% ipython --no-banner

In [1]: import numpy as np

In [2]: np.set_printoptions(precision=2, suppress=True, linewidth=160)

In [3]: feats = np.load("mat.npy")

In [4]: feats
Out[4]: 
array([[ 0.,  0.,  1., -4., -4.],
       [ 0.,  0.,  4.,  2.,  8.],
       [ 1.,  4.,  0.,  0.,  0.],
       [-4.,  2.,  0.,  0.,  0.],
       [-4.,  8.,  0.,  0.,  0.]])

In [5]: A2 = feats / np.linalg.norm(feats, axis=1, keepdims=True)

In [6]: G = A2 @ A2.T

In [7]: G
Out[7]: 
array([[ 1.  , -0.68,  0.  ,  0.  ,  0.  ],
       [-0.68,  1.  ,  0.  ,  0.  ,  0.  ],
       [ 0.  ,  0.  ,  1.  ,  0.22,  0.76],
       [ 0.  ,  0.  ,  0.22,  1.  ,  0.8 ],
       [ 0.  ,  0.  ,  0.76,  0.8 ,  1.  ]])

In [8]: (np.abs(G) > 0.9).astype(int)
Out[8]: 
array([[1, 0, 0, 0, 0],
       [0, 1, 0, 0, 0],
       [0, 0, 1, 0, 0],
       [0, 0, 0, 1, 0],
       [0, 0, 0, 0, 1]])

In [9]: A = np.load("data.npy")

In [10]: print(A)
[[10 12  8  3 19  4]
 [12 18 18  9 27 12]
 [ 8 18 26 15 25 20]
 [ 3  9 15  9 12 12]
 [19 27 25 12 41 16]
 [ 4 12 20 12 16 16]]

In [11]: round(float(np.linalg.norm(A, 2) / np.linalg.norm(A)), 2)
Out[11]: 0.98

In [12]: [round(float(x), 2) for x in np.linalg.svd(A, compute_uv=False)[:3]]
Out[12]: [100.31, 19.69, 0.0]

In [13]: U, sig, vt = np.linalg.svd(A)

In [14]: evecs = vt[:(sig > 1e-8).sum()]

In [15]: rng = np.random.default_rng(61355)

In [16]: vec = A[3] + -3 * A[5] + rng.integers(2) * np.eye(6)[5]

In [17]: vec
Out[17]: array([ -9., -27., -45., -27., -36., -35.])

In [18]: np.round(np.linalg.norm(vec - evecs.T @ evecs @ vec), 2)
Out[18]: np.float64(0.8)

In [19]: np.diag(evecs.T @ evecs)
Out[19]: array([0.26, 0.21, 0.41, 0.2 , 0.57, 0.36])

In [20]: print(np.allclose(evecs.T @ evecs @ vec, vec))
False

In [21]: A @ A
Out[21]: 
array([[ 694, 1068, 1104,  561, 1593,  748],
       [1068, 1746, 1938, 1017, 2571, 1356],
       [1104, 1938, 2314, 1251, 2813, 1668],
       [ 561, 1017, 1251,  684, 1467,  912],
       [1593, 2571, 2813, 1467, 3796, 1956],
       [ 748, 1356, 1668,  912, 1956, 1216]])

In [22]: np.linalg.matrix_power(A, 3)
Out[22]: 
array([[ 63530, 104460, 116680,  61395, 153635,  81860],
       [104460, 173970, 197010, 104265, 255195, 139020],
       [116680, 197010, 226330, 120495, 288185, 160660],
       [ 61395, 104265, 120495,  64305, 152340,  85740],
       [153635, 255195, 288185, 152340, 374545, 203120],
       [ 81860, 139020, 160660,  85740, 203120, 114320]])

In [23]: np.allclose(A @ A.T, A.T @ A)
Out[23]: True

In [24]: np.trace(A)
Out[24]: np.int64(120)

In [25]: r = np.linalg.matrix_rank(A)

In [26]: r
Out[26]: np.int64(2)

In [27]: null = np.linalg.svd(A)[2][r:].T

In [28]: np.round(A @ null, 2) + 0
Out[28]: 
array([[0., 0., 0., 0.],
       [0., 0., 0., 0.],
       [0., 0., 0., 0.],
       [0., 0., 0., 0.],
       [0., 0., 0., 0.],
       [0., 0., 0., 0.]])

In [29]: print(null.shape)
(6, 4)

In [30]: np.linalg.matrix_rank(A.T @ A), np.linalg.matrix_rank(A @ A.T)
Out[30]: (np.int64(2), np.int64(2))

In [31]: [int(np.linalg.matrix_rank(np.delete(A, i, axis=0))) for i in range(6)]
Out[31]: [2, 2, 2, 2, 2, 2]

In [32]: print(np.allclose(A @ null, 0))
True

In [33]: W0 = np.load("m.npy")

In [34]: print(W0)
[[ 24.61  18.7   -1.24  10.79  22.29 -20.64 -11.93 -14.69  -6.12   2.7    9.26]
 [ 24.07  20.25  -1.75   9.49  19.94 -20.31  -9.89 -15.03  -4.93   0.51  11.59]
 [ 22.99  19.93  -1.03  10.63  20.97 -18.05 -10.81 -14.69  -5.58  -0.28   8.58]
 [ 25.51  20.01   0.63  10.12  19.67 -18.68  -9.78 -16.01  -4.1   -1.43   9.12]
 [ 26.18  21.2    0.34  10.74  21.82 -20.83  -9.14 -13.23  -5.38   0.95  11.64]
 [ 25.71  17.17   0.93   8.    19.5  -19.87  -9.11 -14.56  -5.43   0.71  11.45]
 [ 23.62  20.1   -1.75   9.42  21.21 -20.14 -10.88 -15.6   -4.27   0.    11.27]
 [ 22.44  19.59  -1.41  11.07  20.03 -19.79  -9.98 -14.12  -5.65  -0.93   9.01]
 [ 24.93  20.21   0.63   9.82  20.45 -20.49 -12.16 -14.55  -5.47  -0.39  10.65]
 [ 24.35  19.34  -1.    10.94  21.53 -20.89  -9.84 -15.59  -3.96  -1.11  10.07]
 [ 22.61  19.43  -0.39  10.    20.13 -19.37  -8.26 -13.56  -4.46   1.17   9.53]
 [ 25.1   20.66  -0.7    8.85  19.54 -21.71  -9.55 -14.16  -4.62   0.12  11.4 ]
 [ 22.78  22.3    2.4   11.41  21.06 -21.16 -10.78 -13.93  -5.53  -0.28   9.82]
 [ 24.77  19.26  -0.9    9.16  19.78 -19.12  -9.32 -16.68  -5.75  -2.13   9.02]
 [ 25.56  19.53   1.52  10.54  20.03 -20.12 -10.11 -16.38  -6.24   1.66   9.3 ]
 [ 27.66  19.43   0.3    9.61  20.   -21.06 -10.07 -13.81  -2.27  -0.57   8.78]
 [ 23.69  20.44   0.73   9.73  19.7  -19.91 -10.9  -14.71  -4.48  -0.22  11.14]
 [ 25.34  18.24  -0.2    9.26  20.14 -20.33  -9.03 -15.96  -5.19   0.8    9.28]
 [ 27.07  20.87   1.     9.17  20.28 -20.18  -9.78 -17.15  -5.63  -1.08   7.92]
 [ 24.64  19.78  -1.17   9.21  19.67 -19.93  -8.8  -15.64  -4.68  -0.47  10.61]
 [ 26.31  20.84   0.14  10.99  21.37 -20.46  -8.92 -15.81  -5.37   0.02  10.78]
 [ 25.58  21.26  -0.88  10.89  19.86 -19.04 -10.55 -14.02  -4.99  -0.65  10.21]
 [ 23.81  20.37   0.65  11.6   19.84 -20.28 -11.38 -16.74  -5.24  -0.15  10.31]
 [ 24.68  20.97  -0.25  10.02  20.53 -20.35 -11.33 -13.66  -4.58  -1.7   11.2 ]
 [ 24.75  20.16  -0.28   9.99  20.07 -19.73  -9.45 -14.19  -4.69   1.6    8.8 ]
 [ 24.87  21.26   0.19   9.73  21.42 -21.17  -9.95 -16.1   -4.83   0.34  10.22]]

In [35]: cen = W0 - W0.mean(axis=1)
Traceback (most recent call last):
  Cell In[35], line 1
    cen = W0 - W0.mean(axis=1)
ValueError: operands could not be broadcast together with shapes (26,11) (26,) 


In [36]: cen = W0 - W0.mean(axis=0)

In [37]: U, sig, vt = np.linalg.svd(cen, full_matrices=False)

In [38]: print(np.round(cen.mean(axis=0), 2) + 0)
[0. 0. 0. 0. 0. 0. 0. 0. 0. 0. 0.]

In [39]: print(np.abs(vt[0]).argmax())
0

In [40]: np.searchsorted(np.cumsum(sig ** 2) / (sig ** 2).sum(), 0.9) + 1
Out[40]: np.int64(8)

In [41]: sig
Out[41]: array([7.62, 6.76, 6.56, 6.07, 4.89, 4.64, 4.25, 3.44, 2.88, 2.71, 2.24])

In [42]: np.round((sig ** 2).sum() ** 2 / (sig ** 4).sum(), 2)
Out[42]: np.float64(7.58)

In [43]: (np.sign(U[:, 0]) == np.sign(U[0, 0])).astype(int)
Out[43]: array([1, 1, 1, 0, 1, 0, 1, 1, 1, 1, 1, 0, 1, 0, 0, 0, 1, 0, 0, 0, 0, 1, 1, 1, 0, 0])

In [44]: np.abs(U[:, 0]).argmax()
Out[44]: np.int64(18)

In [45]: Z = W0[[18, 3]].astype(float)

In [46]: for _ in range(5):
    ...:     idx = np.linalg.norm(W0[:, None] - Z, axis=-1).argmin(axis=1)
    ...:     Z = np.array([W0[idx == j].mean(axis=0) for j in range(2)])
    ...: 

In [47]: idx
Out[47]: array([1, 1, 1, 1, 1, 1, 1, 1, 1, 1, 1, 1, 1, 1, 0, 1, 1, 1, 0, 1, 1, 1, 1, 1, 1, 1])

In [48]: np.bincount(idx)
Out[48]: array([ 2, 24])

In [49]: print(Z[1] - Z[0])
[-1.69 -0.16 -1.51  0.21  0.28  0.01 -0.13  1.89  1.04 -0.35  1.55]

In [50]: d = np.linalg.norm(W0[:, None] - W0[None], axis=-1)

In [51]: print(np.unravel_index(d.round(6).argmax(), d.shape))
(np.int64(5), np.int64(12))

In [52]: A2 = np.c_[W0[:, :5] @ np.array([[3, 2, 0, 0, 0],
    ...:     [0, 1, 4, 1, 0],
    ...:     [2, 4, 1, 4, 3],
    ...:     [3, 4, 5, 5, 0],
    ...:     [4, 4, 1, 0, 3]]), np.array([-5, 0, -2, 2, -4, -5, -3, 1, -2, 0, 3, -2, -5, -2, 2, -3, 0, -4, 4, -2, -3, 2, -2, 3, -4, 5])]

In [53]: A2
Out[53]: 
array([[192.88, 195.28, 149.8 ,  67.69,  63.15,  -5.  ],
       [176.94, 179.11, 146.64,  60.7 ,  54.57,   0.  ],
       [182.68, 188.19, 152.81,  68.96,  59.82,  -2.  ],
       [186.83, 192.71, 150.94,  73.13,  60.9 ,   2.  ],
       [198.72, 205.16, 160.66,  76.26,  66.48,  -4.  ],
       [180.99, 182.31, 129.11,  60.89,  61.29,  -5.  ],
       [180.46, 182.86, 146.96,  60.2 ,  58.38,  -3.  ],
       [177.83, 183.23, 152.33,  69.3 ,  55.86,   1.  ],
       [187.31, 193.67, 151.02,  71.83,  63.24,  -2.  ],
       [189.99, 193.92, 152.59,  70.04,  61.59,   0.  ],
       [177.57, 183.61, 147.46,  67.87,  59.22,   3.  ],
       [178.61, 181.62, 145.73,  62.11,  56.52,  -2.  ],
       [191.61, 207.34, 169.71,  88.95,  70.38,  -5.  ],
       [179.11, 180.96, 141.72,  61.46,  56.64,  -2.  ],
       [191.46, 199.01, 152.37,  78.31,  64.65,   2.  ],
       [192.41, 194.39, 146.07,  68.68,  60.9 ,  -3.  ],
       [180.52, 188.46, 150.84,  72.01,  61.29,   0.  ],
       [183.96, 185.72, 139.2 ,  63.74,  59.82,  -4.  ],
       [191.84, 196.81, 150.61,  70.72,  63.84,   4.  ],
       [177.89, 179.9 , 143.67,  61.15,  55.5 ,  -2.  ],
       [197.66, 203.46, 159.82,  76.35,  64.53,  -3.  ],
       [187.09, 191.9 , 158.47,  72.19,  56.94,   2.  ],
       [186.89, 196.35, 159.97,  80.97,  61.47,  -2.  ],
       [185.72, 191.53, 154.26,  70.07,  60.84,   3.  ],
       [183.94, 188.78, 150.38,  68.99,  59.37,  -4.  ],
       [189.86, 196.36, 155.3 ,  70.67,  64.83,   5.  ]])

In [54]: print(np.linalg.matrix_rank(A2))
6

In [55]: np.linalg.matrix_rank(np.c_[W0, A2])
Out[55]: np.int64(12)

In [56]: np.round(np.linalg.lstsq(W0, A2[:, 0])[0], 2) + 0
Out[56]: array([3., 0., 2., 3., 4., 0., 0., 0., 0., 0., 0.])

In [57]: F = np.loadtxt("x.csv", delimiter=",")

In [58]: F
Out[58]: 
array([[ -1.11,  -5.15, -60.75, -77.  , -23.87,  -1.85,   3.99,  18.13, -24.7 ],
       [ -2.18,  -4.17, -49.08, -63.44, -19.61,  -1.61,   3.93,  16.1 , -21.08],
       [ -3.42,  -2.55, -32.72, -44.22, -13.64,  -1.1 ,   3.74,  12.99, -15.51],
       [ -4.01,  -1.06, -19.95, -28.9 ,  -8.96,  -0.5 ,   3.4 ,  10.17, -10.56],
       [ -3.98,   0.07, -11.48, -18.33,  -5.8 ,   0.04,   2.96,   7.84,  -6.75],
       [ -3.82,   0.44,  -8.79, -14.83,  -4.76,   0.23,   2.74,   6.92,  -5.39],
       [ -3.78,   0.51,  -8.32, -14.21,  -4.58,   0.26,   2.69,   6.75,  -5.14],
       [ -3.71,   0.61,  -7.6 , -13.25,  -4.3 ,   0.32,   2.62,   6.47,  -4.75],
       [ -3.37,   0.9 ,  -5.27, -10.02,  -3.34,   0.48,   2.31,   5.45,  -3.43],
       [ -2.24,   1.11,  -1.83,  -4.62,  -1.69,   0.63,   1.48,   3.2 ,  -1.19],
       [ -1.85,   1.04,  -1.26,  -3.52,  -1.33,   0.59,   1.22,   2.6 ,  -0.78],
       [ -1.39,   0.88,  -0.77,  -2.43,  -0.96,   0.51,   0.92,   1.91,  -0.42],
       [ -1.  ,   0.69,  -0.47,  -1.65,  -0.67,   0.4 ,   0.66,   1.35,  -0.21],
       [ -0.43,   0.33,  -0.16,  -0.66,  -0.28,   0.2 ,   0.28,   0.57,  -0.04],
       [  1.39,  -1.44,   0.38,   2.02,   0.99,  -0.89,  -0.95,  -1.86,  -0.35],
       [  3.65,  -5.18,   1.55,   6.19,   3.29,  -3.33,  -2.68,  -5.23,  -2.4 ],
       [  5.59, -10.46,   4.75,  12.82,   6.86,  -6.92,  -4.53,  -8.98,  -5.92],
       [  6.57, -14.56,   8.34,  18.85,   9.97,  -9.8 ,  -5.74, -11.64,  -8.8 ],
       [  7.42, -19.79,  14.03,  27.56,  14.3 , -13.54,  -7.13, -14.87, -12.51],
       [  8.21, -33.35,  33.21,  54.36,  27.  , -23.5 , -10.25, -22.93, -22.04],
       [  8.21, -34.01,  34.28,  55.81,  27.68, -24.  , -10.39, -23.32, -22.5 ],
       [  8.12, -38.99,  42.65,  66.96,  32.8 , -27.73, -11.4 , -26.23, -25.93]])

In [59]: r = np.linalg.matrix_rank(F)

In [60]: print(r)
3

In [61]: null = np.linalg.svd(F)[2][r:].T

In [62]: null.shape
Out[62]: (9, 6)

In [63]: np.allclose(F @ null, 0)
Out[63]: True

In [64]: np.round(null @ null.T, 2) + 0
Out[64]: 
array([[ 0.66,  0.08,  0.23, -0.06, -0.02,  0.02,  0.18,  0.33, -0.14],
       [ 0.08,  0.65, -0.06,  0.05,  0.11, -0.24, -0.08, -0.12, -0.36],
       [ 0.23, -0.06,  0.51, -0.39, -0.13,  0.  , -0.1 , -0.12, -0.01],
       [-0.06,  0.05, -0.39,  0.44, -0.2 ,  0.04,  0.06,  0.18, -0.1 ],
       [-0.02,  0.11, -0.13, -0.2 ,  0.9 ,  0.08,  0.03,  0.07,  0.08],
       [ 0.02, -0.24,  0.  ,  0.04,  0.08,  0.84, -0.03, -0.05, -0.26],
       [ 0.18, -0.08, -0.1 ,  0.06,  0.03, -0.03,  0.9 , -0.19,  0.04],
       [ 0.33, -0.12, -0.12,  0.18,  0.07, -0.05, -0.19,  0.64,  0.12],
       [-0.14, -0.36, -0.01, -0.1 ,  0.08, -0.26,  0.04,  0.12,  0.46]])

In [65]: np.linalg.matrix_rank(F, rtol=0.1)
Out[65]: np.int64(2)

In [66]: data = np.array([[3.05, -3.0, -1.0, 1.0],
    ...:     [-1.0, -0.95, -3.0, 1.0],
    ...:     [3.0, -1.0, 2.05, 3.0],
    ...:     [3.0, -3.0, -1.0, 1.05]])

In [67]: data
Out[67]: 
array([[ 3.05, -3.  , -1.  ,  1.  ],
       [-1.  , -0.95, -3.  ,  1.  ],
       [ 3.  , -1.  ,  2.05,  3.  ],
       [ 3.  , -3.  , -1.  ,  1.05]])

In [68]: idx = rng.permutation(4)

In [69]: idx
Out[69]: array([1, 3, 2, 0])

In [70]: A2 = data[idx][:, idx]

In [71]: round(float(np.linalg.det(A2)), 2), round(float(np.linalg.det(data[idx])), 2)
Out[71]: (1.41, 1.41)

In [72]: print(A2)
[[-0.95  1.   -3.   -1.  ]
 [-3.    1.05 -1.    3.  ]
 [-1.    3.    2.05  3.  ]
 [-3.    1.   -1.    3.05]]

In [73]: u, v = A2[3], A2[2]

In [74]: u @ v
Out[74]: np.float64(13.1)

In [75]: p = (u @ v) / (u @ u) * u

In [76]: print(np.round((v - p) @ u, 2))
-0.0

In [77]: print(np.linalg.matrix_rank(np.outer(u, v)))
1

In [78]: round(float(np.linalg.norm(u + v) ** 2 + np.linalg.norm(u - v) ** 2), 2)
Out[78]: 87.01
